% python3 -q
>>> import numpy as np
>>> from numpy import linalg as LA
>>> np.set_printoptions(precision=2, suppress=True, linewidth=100)
>>> r0 = np.array([2, 9, -2, -6])
>>> rng = np.random.default_rng(397015)
>>> mat = np.outer(rng.normal(size=27), r0) + 0.05 * rng.normal(size=(27, 4))
>>> mat.round(2) + 0
array([[  1.9 ,   8.24,  -1.86,  -5.55],
       [  4.08,  18.65,  -4.11, -12.42],
       [  0.03,   0.  ,   0.1 ,   0.13],
       [  2.5 ,  10.85,  -2.52,  -7.3 ],
       [  0.15,   0.64,  -0.07,  -0.43],
       [ -2.49, -11.37,   2.58,   7.58],
       [  1.44,   6.39,  -1.46,  -4.29],
       [  1.64,   7.23,  -1.65,  -4.86],
       [  0.86,   3.8 ,  -0.83,  -2.58],
       [ -2.55, -11.09,   2.54,   7.45],
       [  0.7 ,   3.49,  -0.77,  -2.3 ],
       [  2.46,  10.6 ,  -2.39,  -7.06],
       [  1.51,   6.77,  -1.51,  -4.53],
       [ -3.38, -15.27,   3.38,  10.41],
       [  0.49,   2.52,  -0.44,  -1.67],
       [ -0.97,  -3.94,   0.83,   2.62],
       [ -2.96, -13.43,   3.04,   8.94],
       [  0.35,   1.73,  -0.37,  -1.1 ],
       [ -1.64,  -7.55,   1.56,   5.02],
       [  2.28,  10.14,  -2.21,  -6.72],
       [ -0.7 ,  -3.42,   0.83,   2.29],
       [ -4.82, -21.41,   4.87,  14.31],
       [ -2.89, -13.41,   3.02,   8.97],
       [  4.38,  19.87,  -4.43, -13.14],
       [ -2.16,  -9.93,   2.18,   6.65],
       [  0.58,   2.59,  -0.5 ,  -1.62],
       [  4.03,  18.52,  -4.09, -12.33]])
>>> np.round(mat.ravel(order="F"), 2) + 0
array([  1.9 ,   4.08,   0.03,   2.5 ,   0.15,  -2.49,   1.44,   1.64,   0.86,  -2.55,   0.7 ,
         2.46,   1.51,  -3.38,   0.49,  -0.97,  -2.96,   0.35,  -1.64,   2.28,  -0.7 ,  -4.82,
        -2.89,   4.38,  -2.16,   0.58,   4.03,   8.24,  18.65,   0.  ,  10.85,   0.64, -11.37,
         6.39,   7.23,   3.8 , -11.09,   3.49,  10.6 ,   6.77, -15.27,   2.52,  -3.94, -13.43,
         1.73,  -7.55,  10.14,  -3.42, -21.41, -13.41,  19.87,  -9.93,   2.59,  18.52,  -1.86,
        -4.11,   0.1 ,  -2.52,  -0.07,   2.58,  -1.46,  -1.65,  -0.83,   2.54,  -0.77,  -2.39,
        -1.51,   3.38,  -0.44,   0.83,   3.04,  -0.37,   1.56,  -2.21,   0.83,   4.87,   3.02,
        -4.43,   2.18,  -0.5 ,  -4.09,  -5.55, -12.42,   0.13,  -7.3 ,  -0.43,   7.58,  -4.29,
        -4.86,  -2.58,   7.45,  -2.3 ,  -7.06,  -4.53,  10.41,  -1.67,   2.62,   8.94,  -1.1 ,
         5.02,  -6.72,   2.29,  14.31,   8.97, -13.14,   6.65,  -1.62, -12.33])
>>> blk = mat.reshape(27, 2, -1)
>>> np.round(blk.transpose(1, 0, 2), 2) + 0
array([[[  1.9 ,   8.24],
        [  4.08,  18.65],
        [  0.03,   0.  ],
        [  2.5 ,  10.85],
        [  0.15,   0.64],
        [ -2.49, -11.37],
        [  1.44,   6.39],
        [  1.64,   7.23],
        [  0.86,   3.8 ],
        [ -2.55, -11.09],
        [  0.7 ,   3.49],
        [  2.46,  10.6 ],
        [  1.51,   6.77],
        [ -3.38, -15.27],
        [  0.49,   2.52],
        [ -0.97,  -3.94],
        [ -2.96, -13.43],
        [  0.35,   1.73],
        [ -1.64,  -7.55],
        [  2.28,  10.14],
        [ -0.7 ,  -3.42],
        [ -4.82, -21.41],
        [ -2.89, -13.41],
        [  4.38,  19.87],
        [ -2.16,  -9.93],
        [  0.58,   2.59],
        [  4.03,  18.52]],

       [[ -1.86,  -5.55],
        [ -4.11, -12.42],
        [  0.1 ,   0.13],
        [ -2.52,  -7.3 ],
        [ -0.07,  -0.43],
        [  2.58,   7.58],
        [ -1.46,  -4.29],
        [ -1.65,  -4.86],
        [ -0.83,  -2.58],
        [  2.54,   7.45],
        [ -0.77,  -2.3 ],
        [ -2.39,  -7.06],
        [ -1.51,  -4.53],
        [  3.38,  10.41],
        [ -0.44,  -1.67],
        [  0.83,   2.62],
        [  3.04,   8.94],
        [ -0.37,  -1.1 ],
        [  1.56,   5.02],
        [ -2.21,  -6.72],
        [  0.83,   2.29],
        [  4.87,  14.31],
        [  3.02,   8.97],
        [ -4.43, -13.14],
        [  2.18,   6.65],
        [ -0.5 ,  -1.62],
        [ -4.09, -12.33]]])
>>> np.swapaxes(blk, 1, 2)[1]
array([[  4.08,  -4.11],
       [ 18.65, -12.42]])
>>> blk.shape
(27, 2, 2)
>>> dist = LA.norm(mat[:, None] - mat[None], axis=-1)
>>> dist.shape
(27, 27)
>>> np.flatnonzero(dist[15] < dist.mean() / 2)
array([ 2,  4, 15, 17, 18, 20, 24])
>>> dist.mean(axis=1).argmax()
np.int64(21)
